$ ipython --no-banner

In [1]: import numpy as np

In [2]: from numpy import linalg as LA

In [3]: np.set_printoptions(precision=2, suppress=True, linewidth=160)

In [4]: def rnd(a):
   ...:     return np.round(a, 2) + 0
   ...: 

In [5]: E = np.load("dump.npy")

In [6]: E
Out[6]: 
array([[ 0.35,  0.4 , -0.8 ,  0.05, -0.15,  0.55,  0.1 ,  0.1 ],
       [ 0.42,  0.48, -0.96,  0.06, -0.18,  0.66,  0.12,  0.12],
       [ 0.07,  0.08, -0.16,  0.01, -0.03,  0.11,  0.02,  0.02],
       [-0.07, -0.08,  0.16, -0.01,  0.03, -0.11, -0.02, -0.02],
       [ 0.84,  0.96, -1.92,  0.12, -0.36,  1.32,  0.24,  0.24],
       [-0.42, -0.48,  0.96, -0.06,  0.18, -0.66, -0.12, -0.12]])

In [7]: # columns 6 and 7 are equal

In [8]: W1 = np.array([[3, 1, -1, -2],
   ...:     [3, -2, -2, 2],
   ...:     [2, 0, -2, 3],
   ...:     [-3, 0, -1, 1],
   ...:     [-1, -1, -3, 0],
   ...:     [-2, 2, -1, 1],
   ...:     [-3, 2, -2, -2],
   ...:     [-1, 0, 1, -1]])

In [9]: coef = np.array([-5, -2, 0, -3])

In [10]: act = np.maximum(E @ W1 + coef, 0)

In [11]: rnd((act > 0).mean(axis=0))
Out[11]: array([0.  , 0.17, 0.67, 0.  ])

In [12]: rnd(act)
Out[12]: 
array([[0.  , 0.  , 0.2 , 0.  ],
       [0.  , 0.  , 0.24, 0.  ],
       [0.  , 0.  , 0.04, 0.  ],
       [0.  , 0.  , 0.  , 0.  ],
       [0.  , 0.4 , 0.48, 0.  ],
       [0.  , 0.  , 0.  , 0.  ]])

In [13]: (act > 0).astype(int)
Out[13]: 
array([[0, 0, 1, 0],
       [0, 0, 1, 0],
       [0, 0, 1, 0],
       [0, 0, 0, 0],
       [0, 1, 1, 0],
       [0, 0, 0, 0]])

In [14]: LA.matrix_rank(act)
Out[14]: np.int64(2)

In [15]: W2 = np.array([[3, 3, 1], [-2, -3, -2], [3, -1, -2], [1, 3, 3]])

In [16]: W1 @ W2
Out[16]: 
array([[  2,   1,  -3],
       [  9,  23,  17],
       [  3,  17,  15],
       [-11,  -5,   2],
       [-10,   3,   7],
       [-12,  -8,  -1],
       [-21, -19,  -9],
       [ -1,  -7,  -6]])

In [17]: rng = np.random.default_rng(30384)

In [18]: other = E + rng.integers(-2, 3, (6, 1)) @ rng.integers(-2, 3, (1, 8))

In [19]: rnd(other)
Out[19]: 
array([[-1.65, -1.6 , -1.8 ,  0.05, -2.15,  1.55, -1.9 , -0.9 ],
       [ 4.42,  4.48,  1.04,  0.06,  3.82, -1.34,  4.12,  2.12],
       [-1.93, -1.92, -1.16,  0.01, -2.03,  1.11, -1.98, -0.98],
       [ 3.93,  3.92,  2.16, -0.01,  4.03, -2.11,  3.98,  1.98],
       [-3.16, -3.04, -3.92,  0.12, -4.36,  3.32, -3.76, -1.76],
       [-0.42, -0.48,  0.96, -0.06,  0.18, -0.66, -0.12, -0.12]])

In [20]: np.abs(other - E).sum(axis=1)
Out[20]: array([11., 22., 11., 22., 22.,  0.])

In [21]: rnd(other - E)
Out[21]: 
array([[-2., -2., -1.,  0., -2.,  1., -2., -1.],
       [ 4.,  4.,  2.,  0.,  4., -2.,  4.,  2.],
       [-2., -2., -1.,  0., -2.,  1., -2., -1.],
       [ 4.,  4.,  2.,  0.,  4., -2.,  4.,  2.],
       [-4., -4., -2.,  0., -4.,  2., -4., -2.],
       [ 0.,  0.,  0.,  0.,  0.,  0.,  0.,  0.]])

In [22]: data = np.load("a.npy")

In [23]: data
Out[23]: 
array([[ -9, -11,  -7,  -5, -10],
       [ -9,  -7,  -3,  -3,  -6],
       [-11,  -7, -11,  -6, -12],
       [ 15,   7,   7,   5,  10],
       [  8,   7,   9,   5,  10],
       [ -2,  -1,   1,   0,   0]])

In [24]: # null space of dimension 2

In [25]: Uu, s, VT = LA.svd(data)

In [26]: V = VT[:(s > 1e-8).sum()]

In [27]: vec = data[4] + -2 * data[2] + rng.integers(2) * np.eye(5)[1]

In [28]: vec
Out[28]: array([30., 21., 31., 17., 34.])

In [29]: rnd(V.T @ V)
Out[29]: 
array([[ 0.97, -0.04, -0.1 ,  0.06,  0.11],
       [-0.04,  0.94, -0.15,  0.08,  0.17],
       [-0.1 , -0.15,  0.65,  0.2 ,  0.39],
       [ 0.06,  0.08,  0.2 ,  0.09,  0.17],
       [ 0.11,  0.17,  0.39,  0.17,  0.35]])

In [30]: np.allclose(V.T @ V @ vec, vec)
Out[30]: True

In [31]: rnd(np.diag(V.T @ V))
Out[31]: array([0.97, 0.94, 0.65, 0.09, 0.35])

In [32]: F = np.load("x.npy")

In [33]: F
Out[33]: 
array([[ 0.9 ,  0.09,  2.88,  0.27, -0.72, -0.45,  1.62,  1.44],
       [ 0.8 ,  0.08,  2.56,  0.24, -0.64, -0.4 ,  1.44,  1.28],
       [ 0.5 ,  0.05,  1.6 ,  0.15, -0.4 , -0.25,  0.9 ,  0.8 ],
       [ 0.  ,  0.  ,  0.  ,  0.  ,  0.  ,  0.  ,  0.  ,  0.  ],
       [-0.5 , -0.05, -1.6 , -0.15,  0.4 ,  0.25, -0.9 , -0.8 ],
       [ 0.1 ,  0.01,  0.32,  0.03, -0.08, -0.05,  0.18,  0.16],
       [-0.3 , -0.03, -0.96, -0.09,  0.24,  0.15, -0.54, -0.48],
       [-1.1 , -0.11, -3.52, -0.33,  0.88,  0.55, -1.98, -1.76]])

In [34]: # rank 1

In [35]: t = np.radians(120)

In [36]: Rm = np.eye(8)

In [37]: Rm[6, 6] = Rm[7, 7] = np.cos(t)

In [38]: Rm[6, 7], Rm[7, 6] = -np.sin(t), np.sin(t)

In [39]: rnd(Rm)
Out[39]: 
array([[ 1.  ,  0.  ,  0.  ,  0.  ,  0.  ,  0.  ,  0.  ,  0.  ],
       [ 0.  ,  1.  ,  0.  ,  0.  ,  0.  ,  0.  ,  0.  ,  0.  ],
       [ 0.  ,  0.  ,  1.  ,  0.  ,  0.  ,  0.  ,  0.  ,  0.  ],
       [ 0.  ,  0.  ,  0.  ,  1.  ,  0.  ,  0.  ,  0.  ,  0.  ],
       [ 0.  ,  0.  ,  0.  ,  0.  ,  1.  ,  0.  ,  0.  ,  0.  ],
       [ 0.  ,  0.  ,  0.  ,  0.  ,  0.  ,  1.  ,  0.  ,  0.  ],
       [ 0.  ,  0.  ,  0.  ,  0.  ,  0.  ,  0.  , -0.5 , -0.87],
       [ 0.  ,  0.  ,  0.  ,  0.  ,  0.  ,  0.  ,  0.87, -0.5 ]])

In [40]: other = F @ Rm.T

In [41]: np.allclose(F @ F.T, other @ other.T)
Out[41]: True

In [42]: rnd(LA.svd(F, compute_uv=False)), rnd(LA.svd(other, compute_uv=False))
Out[42]: 
(array([7.67, 0.  , 0.  , 0.  , 0.  , 0.  , 0.  , 0.  ]),
 array([7.67, 0.  , 0.  , 0.  , 0.  , 0.  , 0.  , 0.  ]))

In [43]: vec = np.array([6, 6, 0, 6, 9, 9, 3, 9])

In [44]: h = np.maximum(F @ vec, 0)

In [45]: F * (h > 1e-9)[:, None]
Out[45]: 
array([[ 0.9 ,  0.09,  2.88,  0.27, -0.72, -0.45,  1.62,  1.44],
       [ 0.8 ,  0.08,  2.56,  0.24, -0.64, -0.4 ,  1.44,  1.28],
       [ 0.5 ,  0.05,  1.6 ,  0.15, -0.4 , -0.25,  0.9 ,  0.8 ],
       [ 0.  ,  0.  ,  0.  ,  0.  ,  0.  ,  0.  ,  0.  ,  0.  ],
       [-0.  , -0.  , -0.  , -0.  ,  0.  ,  0.  , -0.  , -0.  ],
       [ 0.1 ,  0.01,  0.32,  0.03, -0.08, -0.05,  0.18,  0.16],
       [-0.  , -0.  , -0.  , -0.  ,  0.  ,  0.  , -0.  , -0.  ],
       [-0.  , -0.  , -0.  , -0.  ,  0.  ,  0.  , -0.  , -0.  ]])

In [46]: rnd(np.maximum(F @ vec, 0) - np.maximum(-F @ vec, 0))
Out[46]: array([ 14.85,  13.2 ,   8.25,   0.  ,  -8.25,   1.65,  -4.95, -18.15])
